% python3 -q
>>> import numpy as np
>>> np.set_printoptions(suppress=True, linewidth=100)
>>> q, _ = np.linalg.qr(np.array([[-2.4, -1.4, -1.5], [0.8, -0.7, 0.5], [-0.4, -1.1, 0.7]]))
>>> feats = 4 * q
>>> print(feats.round(1))
[[-3.7 -0.6 -1.3]
 [ 1.2 -3.1 -2.3]
 [-0.6 -2.5  3. ]]
>>> A2 = np.linalg.inv(feats)
>>> print(np.round(feats @ A2, 1) + 0)
[[1. 0. 0.]
 [0. 1. 0.]
 [0. 0. 1.]]
>>> print(np.allclose(A2, feats.T))
False
>>> print(round(np.linalg.cond(feats), 1))
1.0
>>> print(np.round(np.linalg.inv(A2), 1))
[[-3.7 -0.6 -1.3]
 [ 1.2 -3.1 -2.3]
 [-0.6 -2.5  3. ]]
>>> f, r1 = feats[1], feats[2]
>>> print(round(f @ r1, 1))
-0.0
>>> pr = (f @ r1) / (f @ f) * f
>>> print(np.round(np.outer(f, r1), 1))
[[-0.8 -3.1  3.8]
 [ 1.9  7.7 -9.3]
 [ 1.4  5.7 -6.9]]
>>> print(np.linalg.matrix_rank(np.outer(f, r1)))
1
>>> print(pr.round(1) + 0)
[0. 0. 0.]
>>> print(np.round((r1 - pr) @ f, 1))
-0.0
>>> q, V = np.linalg.qr(feats[:, :2])[0], np.linalg.qr(feats[:, 2:])[0]
>>> sv = np.linalg.svd(q.T @ V, compute_uv=False)
>>> print(np.degrees(np.arccos(sv.clip(0, 1))))
[90.]
>>> print((sv > 0.9).sum())
0
>>> print(np.round(np.linalg.norm(q @ q.T - V @ V.T, 2), 1))
1.0
>>> X = np.loadtxt("arr.csv", delimiter=",")
>>> print(X)
[[4. 0. 0. 0.]
 [0. 5. 1. 0.]
 [0. 1. 5. 0.]
 [0. 0. 0. 4.]]
>>> print((np.linalg.matrix_power((X != 0) + (X.T != 0) + np.eye(4), 4) > 0).astype(int))
[[1 0 0 0]
 [0 1 1 0]
 [0 1 1 0]
 [0 0 0 1]]
>>> print(round(np.linalg.det(X), 1))
384.0
>>> W = np.array([[-3, -2, -3, 1], [-1, -2, -1, -2], [3, 1, 1, 2], [2, 2, 3, -1]])
>>> coef = np.array([8, 3, 2, 9])
>>> H = np.maximum(X @ W + coef, 0)
>>> print(np.linalg.matrix_rank(H))
4
>>> C = np.array([[5, 3, 2], [3, 0, 0], [0, 2, 3], [4, 1, 0]])
>>> print((H @ C).round(6).argmax(axis=1))
[0 0 0 0]
>>> t = np.radians(45)
>>> Rm = np.eye(4)
>>> Rm[0, 0] = Rm[1, 1] = np.cos(t)
>>> Rm[0, 1], Rm[1, 0] = -np.sin(t), np.sin(t)
>>> print(Rm.round(1))
[[ 0.7 -0.7  0.   0. ]
 [ 0.7  0.7  0.   0. ]
 [ 0.   0.   1.   0. ]
 [ 0.   0.   0.   1. ]]
>>> A2 = X @ Rm.T
>>> print(A2.round(1))
[[ 2.8  2.8  0.   0. ]
 [-3.5  3.5  1.   0. ]
 [-0.7  0.7  5.   0. ]
 [ 0.   0.   0.   4. ]]
>>> print(np.allclose(np.linalg.norm(X, axis=1), np.linalg.norm(A2, axis=1)))
True
>>> f, r1 = X[2], X[1]
>>> print(f @ f)
26.0
>>> pr = (f @ r1) / (f @ f) * f
>>> print(round(float(np.linalg.norm(f + r1) ** 2 + np.linalg.norm(f - r1) ** 2), 1))
104.0
>>> print(pr.round(1))
[0.  0.4 1.9 0. ]
>>> print(np.outer(f, r1))
[[ 0.  0.  0.  0.]
 [ 0.  5.  1.  0.]
 [ 0. 25.  5.  0.]
 [ 0.  0.  0.  0.]]
>>> K = np.array([[1, 2], [2, 1]])
>>> proj = np.triu(np.array([[-5, -2], [0, 3]]), 1) + np.eye(2)
>>> A2 = proj @ K @ np.linalg.inv(proj)
>>> print(proj @ K - K @ proj)
[[-4.  0.]
 [ 0.  4.]]
>>> print(np.linalg.matrix_rank(A2))
2
>>> print(round(np.linalg.det(A2), 1))
-3.0
>>> print(np.poly(A2))
[ 1. -2. -3.]
>>> print(np.trace(A2), np.trace(K))
2.0 2
>>> print(np.allclose(K @ K.T, K.T @ K))
True
>>> print(round(float(np.abs(np.linalg.eigvals(K)).max()), 1))
3.0
>>> print(np.round(np.sort(np.abs(np.linalg.eigvals(K))), 1))
[1. 3.]
